% ipython --no-banner

In [1]: import numpy as np

In [2]: np.set_printoptions(suppress=True, linewidth=140)

In [3]: def rd(a):
   ...:     return np.round(a, 2) + 0
   ...: 

In [4]: rng = np.random.default_rng(62)

In [5]: th = rng.uniform(0, 2 * np.pi, 10)

In [6]: O, _ = np.linalg.qr(np.array([[-0.4, 0.4],
   ...:     [1.0, 1.6],
   ...:     [1.0, 2.0],
   ...:     [0.0, -0.7],
   ...:     [-0.9, 0.1],
   ...:     [-0.8, 0.9],
   ...:     [0.3, 1.4]]))

In [7]: J = 5 * np.c_[np.cos(th), np.sin(th)] @ O.T

In [8]: print(rd(J))
[[ 1.65 -1.11 -0.65 -0.81  2.79  3.42  0.73]
 [ 1.35  1.38  2.11 -1.28  1.57  2.88  2.1 ]
 [ 1.11  1.89  2.61 -1.26  1.06  2.4   2.22]
 [-1.05 -1.99 -2.7   1.24 -0.95 -2.28 -2.23]
 [ 1.61  0.42  1.11 -1.2   2.26  3.4   1.7 ]
 [-0.33  2.96  3.29 -0.57 -1.4  -0.58  1.64]
 [ 1.15 -2.47 -2.41 -0.11  2.46  2.32 -0.6 ]
 [ 0.22  2.84  3.36 -0.91 -0.55  0.57  2.05]
 [ 0.7   2.46  3.11 -1.13  0.28  1.56  2.23]
 [-1.42 -1.18 -1.91  1.27 -1.74 -3.03 -2.03]]

In [9]: rank = np.linalg.matrix_rank(J)

In [10]: print(rank)
2

In [11]: N = np.linalg.svd(J)[2][rank:].T

In [12]: print([int(np.linalg.matrix_rank(np.delete(J, i, axis=0))) for i in range(10)])
[2, 2, 2, 2, 2, 2, 2, 2, 2, 2]

In [13]: print(np.allclose(J @ N, 0))
True

In [14]: print(N.shape)
(7, 5)

In [15]: A2 = J + rng.integers(-2, 3, (10, 2)) @ rng.integers(-2, 3, (2, 7))

In [16]: print(rd(A2))
[[-2.35  0.89 -5.65 -1.81  3.79  4.42  2.73]
 [ 5.35 -2.62  6.11  0.72  1.57  0.88  0.1 ]
 [ 3.11 -2.11  3.61  0.74  2.06  0.4   1.22]
 [ 0.95 -5.99 -1.7   3.24  0.05 -4.28 -3.23]
 [ 5.61 -3.58  5.11  0.8   2.26  1.4  -0.3 ]
 [-0.33  6.96  5.29 -2.57 -3.4   1.42  1.64]
 [-0.85 -2.47 -5.41 -0.11  3.46  2.32  0.4 ]
 [ 0.22  2.84  3.36 -0.91 -0.55  0.57  2.05]
 [-3.3   6.46 -0.89 -3.13  0.28  3.56  4.23]
 [-3.42  2.82 -2.91 -0.73 -2.74 -1.03 -1.03]]

In [17]: print(np.linalg.matrix_rank(A2 - J, tol=1e-8))
2

In [18]: print(rd(A2 - J))
[[-4.  2. -5. -1.  1.  1.  2.]
 [ 4. -4.  4.  2.  0. -2. -2.]
 [ 2. -4.  1.  2.  1. -2. -1.]
 [ 2. -4.  1.  2.  1. -2. -1.]
 [ 4. -4.  4.  2.  0. -2. -2.]
 [ 0.  4.  2. -2. -2.  2.  0.]
 [-2.  0. -3.  0.  1.  0.  1.]
 [ 0.  0.  0.  0.  0.  0.  0.]
 [-4.  4. -4. -2.  0.  2.  2.]
 [-2.  4. -1. -2. -1.  2.  1.]]
